$ ipython --no-banner

In [1]: import numpy as np

In [2]: import numpy.linalg as la

In [3]: np.set_printoptions(suppress=True, linewidth=140)

In [4]: def rnd(a):
   ...:     return np.round(a, 2) + 0
   ...: 

In [5]: out = np.array([[-4, 1], [-3, -1], [1, 4]])

In [6]: data = np.kron(np.eye(3, dtype=int), out)

In [7]: print(data)
[[-4  1  0  0  0  0]
 [-3 -1  0  0  0  0]
 [ 1  4  0  0  0  0]
 [ 0  0 -4  1  0  0]
 [ 0  0 -3 -1  0  0]
 [ 0  0  1  4  0  0]
 [ 0  0  0  0 -4  1]
 [ 0  0  0  0 -3 -1]
 [ 0  0  0  0  1  4]]

In [8]: x = np.array([3, -1, 2, -1, -3, 1])

In [9]: target = data @ x

In [10]: print(rnd(la.pinv(data) @ data))
[[1. 0. 0. 0. 0. 0.]
 [0. 1. 0. 0. 0. 0.]
 [0. 0. 1. 0. 0. 0.]
 [0. 0. 0. 1. 0. 0.]
 [0. 0. 0. 0. 1. 0.]
 [0. 0. 0. 0. 0. 1.]]

In [11]: rng = np.random.default_rng(39887)

In [12]: target = target + 0.1 * rng.normal(size=9)

In [13]: print(rnd(target))
[-13.05  -7.89  -1.01  -9.    -4.96  -1.76  12.93   7.93   1.07]

In [14]: b, *_ = la.lstsq(data, target)

In [15]: print(rnd(b))
[ 3.   -1.01  2.   -0.95 -2.98  1.01]

In [16]: print([round(float(la.norm(la.solve(data.T @ data + lam * np.eye(6), data.T @ target))), 2) for lam in (0, 1, 10, 100)])
[4.98, 4.76, 3.45, 0.94]

In [17]: print(b.round())
[ 3. -1.  2. -1. -3.  1.]

In [18]: x = np.array([0, -1, 1, 1, 0, -1])

In [19]: target = data @ x

In [20]: b, lr = np.zeros(6), 1 / la.norm(data, 2) ** 2

In [21]: for i in range(8):
    ...:     b -= lr * data.T @ (data @ b - target)
    ...:     if i % 2 == 0: print(i, round(la.norm(data @ b - target), 2))
    ...: 
0 2.27
2 0.31
4 0.04
6 0.01

In [22]: print(rnd(b))
[ 0. -1.  1.  1.  0. -1.]

In [23]: out = np.c_[data[:, :4] @ np.array([[0, 2, 2, 1], [1, 0, 0, 2], [2, 2, 2, 2], [1, 1, 2, 2]]), np.array([5, 4, 2, 4, 0, 0, 8, 9, 4])]

In [24]: print(out)
[[ 1 -8 -8 -2  5]
 [-1 -6 -6 -5  4]
 [ 4  2  2  9  2]
 [-7 -7 -6 -6  4]
 [-7 -7 -8 -8  0]
 [ 6  6 10 10  0]
 [ 0  0  0  0  8]
 [ 0  0  0  0  9]
 [ 0  0  0  0  4]]

In [25]: print(rnd(la.norm(la.qr(data)[0].T @ out, axis=0) ** 2 / ((out ** 2).sum(axis=0) + 1e-12)))
[1.   1.   1.   1.   0.89]

In [26]: left, sv, VT = la.svd(data, full_matrices=False)

In [27]: print(rnd(VT @ VT.T))
[[1. 0. 0. 0. 0. 0.]
 [0. 1. 0. 0. 0. 0.]
 [0. 0. 1. 0. 0. 0.]
 [0. 0. 0. 1. 0. 0.]
 [0. 0. 0. 0. 1. 0.]
 [0. 0. 0. 0. 0. 1.]]

In [28]: print(rnd(sv))
[5.2  5.2  5.2  4.12 4.12 4.12]

In [29]: print(left.shape, sv.shape, VT.shape)
(9, 6) (6,) (6, 6)

In [30]: print(np.allclose(left * sv @ VT, data))
True

In [31]: print(rnd(left.T @ data @ VT.T))
[[5.2  0.   0.   0.   0.   0.  ]
 [0.   5.2  0.   0.   0.   0.  ]
 [0.   0.   5.2  0.   0.   0.  ]
 [0.   0.   0.   4.12 0.   0.  ]
 [0.   0.   0.   0.   4.12 0.  ]
 [0.   0.   0.   0.   0.   4.12]]

In [32]: print(rnd(left.T @ left))
[[1. 0. 0. 0. 0. 0.]
 [0. 1. 0. 0. 0. 0.]
 [0. 0. 1. 0. 0. 0.]
 [0. 0. 0. 1. 0. 0.]
 [0. 0. 0. 0. 1. 0.]
 [0. 0. 0. 0. 0. 1.]]

In [33]: print(rnd(sv / sv[0]))
[1.   1.   1.   0.79 0.79 0.79]
